>>> import numpy as np
>>> np.set_printoptions(precision=2, suppress=True, linewidth=120)
>>> arr = np.load("mat.npy")
>>> arr
array([[ 0.34, -2.76,  2.48, -1.86, -0.66, -1.62, -1.8 ],
       [ 2.62,  0.12, -0.02,  0.52,  0.38, -0.72, -4.84],
       [-0.33, -0.18,  0.15, -0.18, -0.09,  0.  ,  0.54],
       [-0.62,  0.48, -0.45,  0.23,  0.04,  0.45,  1.36],
       [-0.4 , -1.2 ,  1.06, -0.9 , -0.36, -0.54,  0.24],
       [ 0.36,  0.36, -0.31,  0.31,  0.14,  0.09, -0.52],
       [-0.8 ,  1.2 , -1.1 ,  0.7 ,  0.2 ,  0.9 ,  2.  ],
       [ 0.65, -0.3 ,  0.29, -0.1 ,  0.01, -0.36, -1.34],
       [-0.22, -3.72,  3.32, -2.62, -0.98, -1.98, -1.16],
       [-0.26,  0.84, -0.76,  0.54,  0.18,  0.54,  0.84]])
>>> # rows and columns are dependent
>>> U, sigma, Vh = np.linalg.svd(arr)
>>> np.argmax(sigma[:-1] / (sigma[1:] + 1e-6)) + 1
np.int64(2)
>>> sigma.round(2) + 0
array([8.91, 5.96, 0.  , 0.  , 0.  , 0.  , 0.  ])
>>> other = U[:, :2] @ np.diag(sigma[:2]) @ Vh[:2]
>>> np.linalg.matrix_rank(other)
np.int64(2)
>>> round(float(np.linalg.norm(arr - other, 2)), 2), round(float(sigma[2]), 2)
(0.0, 0.0)
>>> print(np.linalg.matrix_rank(arr, rtol=0.05))
2
>>> round(float(np.linalg.norm(arr - other) / np.linalg.norm(arr)), 2)
0.0
>>> data = np.loadtxt("dump.csv", delimiter=",")
>>> print(data.round(2) + 0)
[[ 0.26  0.06  0.14 -0.43  0.13 -0.43 -0.23  0.02  0.42  0.53  0.14]
 [ 0.3   0.43 -0.08  0.06  0.1  -0.29  0.21 -0.24  0.41 -0.59 -0.09]
 [-0.17  0.18 -0.02 -0.05  0.47 -0.21  0.69  0.22 -0.24  0.16  0.24]
 [-0.17  0.32  0.05  0.38 -0.34  0.09 -0.06  0.32  0.31  0.04  0.63]
 [-0.13 -0.46 -0.05 -0.29  0.37  0.34 -0.01 -0.13  0.34 -0.32  0.45]
 [ 0.09  0.05 -0.03 -0.25 -0.02  0.35  0.16  0.7   0.33 -0.05 -0.42]
 [-0.61 -0.1   0.   -0.09 -0.35 -0.1   0.36 -0.32  0.4   0.17 -0.25]
 [ 0.39 -0.17 -0.68  0.28 -0.03  0.19  0.23 -0.15  0.17  0.36  0.03]
 [-0.13  0.4  -0.51 -0.61 -0.25  0.11 -0.11 -0.07 -0.26 -0.08  0.17]
 [-0.35  0.43 -0.12  0.21  0.55  0.28 -0.36 -0.15  0.15  0.2  -0.22]
 [-0.3  -0.28 -0.48  0.14  0.1  -0.56 -0.28  0.36  0.03 -0.2  -0.07]]
>>> np.linalg.svd(data, compute_uv=False)
array([1., 1., 1., 1., 1., 1., 1., 1., 1., 1., 1.])
>>> np.round(np.linalg.pinv(data), 2) + 0
array([[ 0.26,  0.3 , -0.17, -0.17, -0.13,  0.09, -0.61,  0.39, -0.13, -0.35, -0.3 ],
       [ 0.06,  0.43,  0.18,  0.32, -0.46,  0.05, -0.1 , -0.17,  0.4 ,  0.43, -0.28],
       [ 0.14, -0.08, -0.02,  0.05, -0.05, -0.03,  0.  , -0.68, -0.51, -0.12, -0.48],
       [-0.43,  0.06, -0.05,  0.38, -0.29, -0.25, -0.09,  0.28, -0.61,  0.21,  0.14],
       [ 0.13,  0.1 ,  0.47, -0.34,  0.37, -0.02, -0.35, -0.03, -0.25,  0.55,  0.1 ],
       [-0.43, -0.29, -0.21,  0.09,  0.34,  0.35, -0.1 ,  0.19,  0.11,  0.28, -0.56],
       [-0.23,  0.21,  0.69, -0.06, -0.01,  0.16,  0.36,  0.23, -0.11, -0.36, -0.28],
       [ 0.02, -0.24,  0.22,  0.32, -0.13,  0.7 , -0.32, -0.15, -0.07, -0.15,  0.36],
       [ 0.42,  0.41, -0.24,  0.31,  0.34,  0.33,  0.4 ,  0.17, -0.26,  0.15,  0.03],
       [ 0.53, -0.59,  0.16,  0.04, -0.32, -0.05,  0.17,  0.36, -0.08,  0.2 , -0.2 ],
       [ 0.14, -0.09,  0.24,  0.63,  0.45, -0.42, -0.25,  0.03,  0.17, -0.22, -0.07]])
>>> np.linalg.norm(data, axis=0)
array([1., 1., 1., 1., 1., 1., 1., 1., 1., 1., 1.])
>>> print(np.round(data.T @ data, 2) + 0)
[[1. 0. 0. 0. 0. 0. 0. 0. 0. 0. 0.]
 [0. 1. 0. 0. 0. 0. 0. 0. 0. 0. 0.]
 [0. 0. 1. 0. 0. 0. 0. 0. 0. 0. 0.]
 [0. 0. 0. 1. 0. 0. 0. 0. 0. 0. 0.]
 [0. 0. 0. 0. 1. 0. 0. 0. 0. 0. 0.]
 [0. 0. 0. 0. 0. 1. 0. 0. 0. 0. 0.]
 [0. 0. 0. 0. 0. 0. 1. 0. 0. 0. 0.]
 [0. 0. 0. 0. 0. 0. 0. 1. 0. 0. 0.]
 [0. 0. 0. 0. 0. 0. 0. 0. 1. 0. 0.]
 [0. 0. 0. 0. 0. 0. 0. 0. 0. 1. 0.]
 [0. 0. 0. 0. 0. 0. 0. 0. 0. 0. 1.]]
>>> other = np.linalg.inv(data)
>>> print(np.allclose(other, data.T))
True
>>> round(np.linalg.slogdet(data)[0], 2)
np.float64(-1.0)
>>> np.round(data @ other, 2) + 0
array([[1., 0., 0., 0., 0., 0., 0., 0., 0., 0., 0.],
       [0., 1., 0., 0., 0., 0., 0., 0., 0., 0., 0.],
       [0., 0., 1., 0., 0., 0., 0., 0., 0., 0., 0.],
       [0., 0., 0., 1., 0., 0., 0., 0., 0., 0., 0.],
       [0., 0., 0., 0., 1., 0., 0., 0., 0., 0., 0.],
       [0., 0., 0., 0., 0., 1., 0., 0., 0., 0., 0.],
       [0., 0., 0., 0., 0., 0., 1., 0., 0., 0., 0.],
       [0., 0., 0., 0., 0., 0., 0., 1., 0., 0., 0.],
       [0., 0., 0., 0., 0., 0., 0., 0., 1., 0., 0.],
       [0., 0., 0., 0., 0., 0., 0., 0., 0., 1., 0.],
       [0., 0., 0., 0., 0., 0., 0., 0., 0., 0., 1.]])
>>> print(np.round(np.linalg.det(data) * np.linalg.det(other), 2))
1.0
>>> print((np.abs(other) > 1e-9).astype(int))
[[1 1 1 1 1 1 1 1 1 1 1]
 [1 1 1 1 1 1 1 1 1 1 1]
 [1 1 1 1 1 1 1 1 1 1 1]
 [1 1 1 1 1 1 1 1 1 1 1]
 [1 1 1 1 1 1 1 1 1 1 1]
 [1 1 1 1 1 1 1 1 1 1 1]
 [1 1 1 1 1 1 1 1 1 1 1]
 [1 1 1 1 1 1 1 1 1 1 1]
 [1 1 1 1 1 1 1 1 1 1 1]
 [1 1 1 1 1 1 1 1 1 1 1]
 [1 1 1 1 1 1 1 1 1 1 1]]
>>> other = data / np.linalg.norm(data, axis=1, keepdims=True)
>>> gram = other @ other.T
>>> print(np.argwhere(np.triu(np.abs(gram) > 0.95, 1)))
[]
>>> np.linalg.norm(other, axis=1)
array([1., 1., 1., 1., 1., 1., 1., 1., 1., 1., 1.])
>>> np.round(np.degrees(np.arccos(np.clip(gram[0, 6], -1, 1))), 2)
np.float64(90.0)
>>> other = np.array([[1]])
>>> basis = np.array([[4, -3, 0], [-2, -2, -4], [-3, -3, 3]])
>>> X = np.block([[other, np.zeros((1, 3))], [np.zeros((3, 1)), basis]])
>>> X
array([[ 1.,  0.,  0.,  0.],
       [ 0.,  4., -3.,  0.],
       [ 0., -2., -2., -4.],
       [ 0., -3., -3.,  3.]])
>>> # 2 blocks once reordered
>>> proj = np.triu(np.array([[5, 6, 8, 3], [4, 6, 2, 9], [9, 2, 7, 0], [8, 9, 7, 8]]), 1) + np.eye(4)
>>> other = proj @ X @ np.linalg.inv(proj)
>>> np.trace(other), np.trace(X)
(np.float64(6.0), np.float64(6.0))
>>> other
array([[  1.,  -7., -37.,  37.],
       [  0., -27.,  20., 262.],
       [  0.,  -2.,   2.,  14.],
       [  0.,  -3.,   3.,  30.]])
>>> other = np.linalg.invert(X)
Traceback (most recent call last):
  File "<python-input-39>", line 1, in <module>
    other = np.linalg.invert(X)
            ^^^^^^^^^^^^^^^^
AttributeError: module 'numpy.linalg' has no attribute 'invert'
>>> other = np.linalg.inv(X)
>>> other.round(2) + 0
array([[ 1.  ,  0.  ,  0.  ,  0.  ],
       [ 0.  ,  0.14, -0.07, -0.1 ],
       [ 0.  , -0.14, -0.1 , -0.13],
       [ 0.  ,  0.  , -0.17,  0.11]])
>>> (np.abs(other) > 1e-9).astype(int)
array([[1, 0, 0, 0],
       [0, 1, 1, 1],
       [0, 1, 1, 1],
       [0, 0, 1, 1]])
>>> np.round(np.linalg.det(X) * other, 2) + 0
array([[-126.,    0.,    0.,    0.],
       [   0.,  -18.,    9.,   12.],
       [   0.,   18.,   12.,   16.],
       [   0.,    0.,   21.,  -14.]])
>>> vec = np.array([3, 2, 0, 2])
>>> y = X @ vec
>>> c, lr = np.zeros(4), 1 / np.linalg.norm(X, 2) ** 2
>>> for i in range(4):
...     c -= lr * X.T @ (X @ c - y)
...     if i % 1 == 0: print(i, round(np.linalg.norm(X @ c - y), 2))
... 
0 3.47
1 2.82
2 2.7
3 2.61
>>> round(np.linalg.cond(X), 2)
np.float64(5.43)
>>> mat = np.load("w.npy")
>>> print(mat)
[[ 1.    0.    0.    0.    0.    0.    0.    0.    0.    0.    0.  ]
 [ 0.    1.    0.    0.    0.    0.    0.    0.    0.    0.    0.  ]
 [ 0.    0.    0.5   0.    0.    0.87  0.    0.    0.    0.    0.  ]
 [ 0.    0.    0.    1.    0.    0.    0.    0.    0.    0.    0.  ]
 [ 0.    0.    0.    0.    1.    0.    0.    0.    0.    0.    0.  ]
 [ 0.    0.   -0.87  0.    0.    0.5   0.    0.    0.    0.    0.  ]
 [ 0.    0.    0.    0.    0.    0.    1.    0.    0.    0.    0.  ]
 [ 0.    0.    0.    0.    0.    0.    0.    1.    0.    0.    0.  ]
 [ 0.    0.    0.    0.    0.    0.    0.    0.    1.    0.    0.  ]
 [ 0.    0.    0.    0.    0.    0.    0.    0.    0.    1.    0.  ]
 [ 0.    0.    0.    0.    0.    0.    0.    0.    0.    0.    1.  ]]
>>> # 10 groups of indices that never mix
>>> mat[:, 7] @ mat[:, 9]
np.float64(0.0)
>>> vec = np.array([3, 3, 1, 1, 1, 2, 2, 1, 3, 2, 0])
>>> np.sign((mat @ vec).round(6))
array([1., 1., 1., 1., 1., 1., 1., 1., 1., 1., 0.])
>>> mat * vec
array([[ 3.  ,  0.  ,  0.  ,  0.  ,  0.  ,  0.  ,  0.  ,  0.  ,  0.  ,  0.  ,  0.  ],
       [ 0.  ,  3.  ,  0.  ,  0.  ,  0.  ,  0.  ,  0.  ,  0.  ,  0.  ,  0.  ,  0.  ],
       [ 0.  ,  0.  ,  0.5 ,  0.  ,  0.  ,  1.73,  0.  ,  0.  ,  0.  ,  0.  ,  0.  ],
       [ 0.  ,  0.  ,  0.  ,  1.  ,  0.  ,  0.  ,  0.  ,  0.  ,  0.  ,  0.  ,  0.  ],
       [ 0.  ,  0.  ,  0.  ,  0.  ,  1.  ,  0.  ,  0.  ,  0.  ,  0.  ,  0.  ,  0.  ],
       [ 0.  ,  0.  , -0.87,  0.  ,  0.  ,  1.  ,  0.  ,  0.  ,  0.  ,  0.  ,  0.  ],
       [ 0.  ,  0.  ,  0.  ,  0.  ,  0.  ,  0.  ,  2.  ,  0.  ,  0.  ,  0.  ,  0.  ],
       [ 0.  ,  0.  ,  0.  ,  0.  ,  0.  ,  0.  ,  0.  ,  1.  ,  0.  ,  0.  ,  0.  ],
       [ 0.  ,  0.  ,  0.  ,  0.  ,  0.  ,  0.  ,  0.  ,  0.  ,  3.  ,  0.  ,  0.  ],
       [ 0.  ,  0.  ,  0.  ,  0.  ,  0.  ,  0.  ,  0.  ,  0.  ,  0.  ,  2.  ,  0.  ],
       [ 0.  ,  0.  ,  0.  ,  0.  ,  0.  ,  0.  ,  0.  ,  0.  ,  0.  ,  0.  ,  0.  ]])
>>> vec = np.array([-2, 1, 1, 0, -1, -3, 3, 0, 0, 2, 0])
>>> y = mat @ vec
>>> c, lr = np.zeros(11), 1 / np.linalg.norm(mat, 2) ** 2
>>> for i in range(20):
...     c -= lr * mat.T @ (mat @ c - y)
...     if i % 5 == 0: print(i, round(np.linalg.norm(mat @ c - y), 2))
... 
0 0.0
5 0.0
10 0.0
15 0.0
>>> np.round(np.linalg.cond(mat), 2)
np.float64(1.0)
>>> rng = np.random.default_rng(700)
>>> lab = rng.permutation(11)
>>> other = mat[:, lab] * rng.choice([-1, 1], 11)
>>> other
array([[-0.  , -0.  ,  1.  ,  0.  ,  0.  ,  0.  ,  0.  ,  0.  ,  0.  , -0.  , -0.  ],
       [-0.  , -0.  ,  0.  ,  0.  ,  1.  ,  0.  ,  0.  ,  0.  ,  0.  , -0.  , -0.  ],
       [-0.  , -0.  ,  0.  ,  0.  ,  0.  ,  0.  ,  0.  ,  0.  ,  0.  , -0.87, -0.5 ],
       [-0.  , -0.  ,  0.  ,  0.  ,  0.  ,  0.  ,  0.  ,  0.  ,  1.  , -0.  , -0.  ],
       [-0.  , -0.  ,  0.  ,  0.  ,  0.  ,  0.  ,  1.  ,  0.  ,  0.  , -0.  , -0.  ],
       [-0.  , -0.  ,  0.  ,  0.  ,  0.  ,  0.  ,  0.  ,  0.  ,  0.  , -0.5 ,  0.87],
       [-0.  , -0.  ,  0.  ,  0.  ,  0.  ,  0.  ,  0.  ,  1.  ,  0.  , -0.  , -0.  ],
       [-0.  , -0.  ,  0.  ,  0.  ,  0.  ,  1.  ,  0.  ,  0.  ,  0.  , -0.  , -0.  ],
       [-0.  , -0.  ,  0.  ,  1.  ,  0.  ,  0.  ,  0.  ,  0.  ,  0.  , -0.  , -0.  ],
       [-1.  , -0.  ,  0.  ,  0.  ,  0.  ,  0.  ,  0.  ,  0.  ,  0.  , -0.  , -0.  ],
       [-0.  , -1.  ,  0.  ,  0.  ,  0.  ,  0.  ,  0.  ,  0.  ,  0.  , -0.  , -0.  ]])
>>> U, _, Vh = np.linalg.svd(mat.T @ other)
>>> print(np.linalg.lstsq(mat, other)[0])
[[ 0.  0.  1.  0.  0.  0.  0.  0.  0.  0.  0.]
 [ 0.  0.  0.  0.  1.  0.  0.  0.  0.  0.  0.]
 [ 0.  0.  0.  0.  0.  0.  0.  0.  0.  0. -1.]
 [ 0.  0.  0.  0.  0.  0.  0.  0.  1.  0.  0.]
 [ 0.  0.  0.  0.  0.  0.  1.  0.  0.  0.  0.]
 [ 0.  0.  0.  0.  0.  0.  0.  0.  0. -1.  0.]
 [ 0.  0.  0.  0.  0.  0.  0.  1.  0.  0.  0.]
 [ 0.  0.  0.  0.  0.  1.  0.  0.  0.  0.  0.]
 [ 0.  0.  0.  1.  0.  0.  0.  0.  0.  0.  0.]
 [-1.  0.  0.  0.  0.  0.  0.  0.  0.  0.  0.]
 [ 0. -1.  0.  0.  0.  0.  0.  0.  0.  0.  0.]]
